$ python -q
>>> import numpy as np
>>> np.set_printoptions(precision=1, suppress=True, linewidth=140, floatmode="fixed")
>>> rd = lambda a: np.round(a, 1) + 0
>>> M = np.loadtxt("sample10.csv", delimiter=",")
>>> M
array([[ 4.5,  0.9, -2.3, -1.6, -1.4, -4.2],
       [-0.6, -1.3, -1.8, -0.3, -0.6, -5.5],
       [-0.7,  4.4, -1.4, -4.7, -1.4, -0.5],
       [-0.6, -0.7,  0.3, -1.0, -3.9, -1.1],
       [ 1.6,  0.3,  1.3, -1.8,  0.4, -3.3],
       [-1.5,  1.7, -0.2, -0.2, -2.6, -3.8],
       [ 3.7,  0.8,  4.0,  0.3, -4.6,  3.9],
       [-1.0, -1.8, -1.0,  0.4,  4.8, -7.1],
       [-0.9,  0.6, -0.4,  1.5, -0.2, -3.9],
       [ 1.7, -1.9,  0.1,  0.0,  0.0, -0.2],
       [-3.2,  3.3, -1.0,  1.5, -3.7, -0.8],
       [ 1.8,  0.4, -0.8, -3.2,  1.6,  2.5],
       [-2.4, -3.8,  3.4,  1.0, -1.0,  2.8],
       [-0.2,  0.8,  0.2, -3.5,  3.5, -0.4],
       [-2.4, -0.6,  0.8,  3.0,  1.5, -0.8],
       [-3.8,  0.7, -0.4, -1.1, -3.7,  1.9],
       [ 0.0,  4.7, -0.7,  2.9, -4.8, -3.1],
       [ 0.8, -0.2, -3.4,  2.3,  5.5, -4.9],
       [ 0.3,  0.8,  5.2, -2.0, -2.0,  1.2],
       [ 0.6,  0.7, -2.7,  0.3,  3.9,  0.4],
       [-0.6, -0.1, -0.3,  0.8,  1.1, -2.1],
       [-1.6, -3.7,  2.6,  0.6, -0.4,  3.1],
       [-0.8, -3.5, -3.2,  0.0,  2.8,  2.3],
       [-3.2, -1.4,  1.1,  3.0,  2.8,  3.2],
       [ 0.3,  1.4,  2.8, -1.2,  1.5,  0.7],
       [ 1.0,  4.9,  1.3,  0.8,  0.9, -2.7],
       [-0.8,  0.3,  2.2, -3.0, -4.1,  2.1],
       [-0.2, -1.3,  3.0, -0.3,  1.9,  4.8],
       [-2.0,  1.4, -2.5, -1.7, -1.3, -2.2],
       [ 0.3, -4.5,  1.1, -0.5, -2.9,  0.8]])
>>> x0 = np.array([1, 6, 4, 1, -4, 1])
>>> a = np.maximum(M @ x0, 0)
>>> rd(M.T @ a)
array([  16.8,  656.9,  403.3,  -78.5, -812.5,   -7.6])
>>> rd(np.tanh(M @ x0))
array([ 0.5, -1.0,  1.0,  1.0,  1.0,  1.0,  1.0, -1.0, -0.5, -1.0,  1.0, -1.0, -1.0, -1.0, -1.0,  1.0,  1.0, -1.0,  1.0, -1.0, -1.0, -1.0,
       -1.0, -1.0,  1.0,  1.0,  1.0,  0.7, -1.0, -1.0])
>>> rd(np.maximum(M @ (3 * x0), 0))
array([  1.5,   0.0,  61.5,  29.7,   5.7,  42.9, 141.3,   0.0,   0.0,   0.0,  84.3,   0.0,   0.0,   0.0,   0.0,  43.2, 133.2,   0.0,  99.3,
         0.0,   0.0,   0.0,   0.0,   0.0,  40.2,  90.3,  75.9,   2.7,   0.0,   0.0])
>>> mat = np.loadtxt("layer6.csv", delimiter=",")
>>> mat
array([[-3.0, -1.0, -3.0, -1.0, -3.0, -1.0],
       [ 2.0,  2.0,  2.0,  2.0,  2.0,  2.0],
       [ 1.0,  0.0,  1.0,  0.0,  1.0,  0.0],
       [-3.0, -1.0, -3.0, -1.0, -3.0, -1.0],
       [ 2.0,  2.0,  2.0,  2.0,  2.0,  2.0],
       [ 1.0,  0.0,  1.0,  0.0,  1.0,  0.0]])
>>> U, sv, VT = np.linalg.svd(mat)
>>> V = VT[:(sv > 1e-8).sum()]
>>> rng = np.random.default_rng(2510)
>>> x0 = mat[0] + 4 * mat[2] + rng.integers(2) * np.eye(6)[5]
>>> x0
array([ 1.0, -1.0,  1.0, -1.0,  1.0, -1.0])
>>> rd(np.linalg.norm(x0 - V.T @ V @ x0))
np.float64(0.0)
>>> np.linalg.matrix_rank(np.vstack([mat, x0]))
np.int64(2)
>>> W0 = np.array([[2, 1, 2, 2, 1, 0, 2, 0],
...     [1, 2, 2, 2, 2, 1, 1, 1],
...     [0, 0, 3, 3, 0, 1, 2, 2],
...     [2, 2, 0, 0, 0, 2, 3, 1],
...     [1, 3, 3, 3, 3, 1, 0, 0],
...     [0, 0, 1, 0, 2, 3, 1, 2],
...     [2, 3, 0, 0, 3, 3, 1, 0],
...     [1, 3, 0, 0, 2, 2, 1, 0],
...     [3, 1, 2, 3, 2, 3, 2, 1],
...     [1, 2, 1, 3, 2, 3, 2, 3],
...     [0, 0, 3, 3, 3, 0, 3, 1]])
>>> W0[-1] = W0[0] + -3 * W0[1]
>>> W0
array([[ 2,  1,  2,  2,  1,  0,  2,  0],
       [ 1,  2,  2,  2,  2,  1,  1,  1],
       [ 0,  0,  3,  3,  0,  1,  2,  2],
       [ 2,  2,  0,  0,  0,  2,  3,  1],
       [ 1,  3,  3,  3,  3,  1,  0,  0],
       [ 0,  0,  1,  0,  2,  3,  1,  2],
       [ 2,  3,  0,  0,  3,  3,  1,  0],
       [ 1,  3,  0,  0,  2,  2,  1,  0],
       [ 3,  1,  2,  3,  2,  3,  2,  1],
       [ 1,  2,  1,  3,  2,  3,  2,  3],
       [-1, -5, -4, -4, -5, -3, -1, -3]])
>>> x0 = np.array([-1, 3, 3, -2, -3, 1, -2, 2])
>>> W0 @ np.ones(8)
array([ 10.0,  12.0,  11.0,  10.0,  14.0,   9.0,  12.0,   9.0,  17.0,  17.0, -26.0])
>>> W0 @ (2 * x0)
array([ -8,   4,   8,   4,   6,   4,  -2,   4, -10,   2, -20])
>>> W0 * x0
array([[ -2,   3,   6,  -4,  -3,   0,  -4,   0],
       [ -1,   6,   6,  -4,  -6,   1,  -2,   2],
       [  0,   0,   9,  -6,   0,   1,  -4,   4],
       [ -2,   6,   0,   0,   0,   2,  -6,   2],
       [ -1,   9,   9,  -6,  -9,   1,   0,   0],
       [  0,   0,   3,   0,  -6,   3,  -2,   4],
       [ -2,   9,   0,   0,  -9,   3,  -2,   0],
       [ -1,   9,   0,   0,  -6,   2,  -2,   0],
       [ -3,   3,   6,  -6,  -6,   3,  -4,   2],
       [ -1,   6,   3,  -6,  -6,   3,  -4,   6],
       [  1, -15, -12,   8,  15,  -3,   2,  -6]])
>>> (W0 * x0).sum(axis=1)
array([ -4,   2,   4,   2,   3,   2,  -1,   2,  -5,   1, -10])
>>> (W0 @ x0).argmax()
np.int64(2)
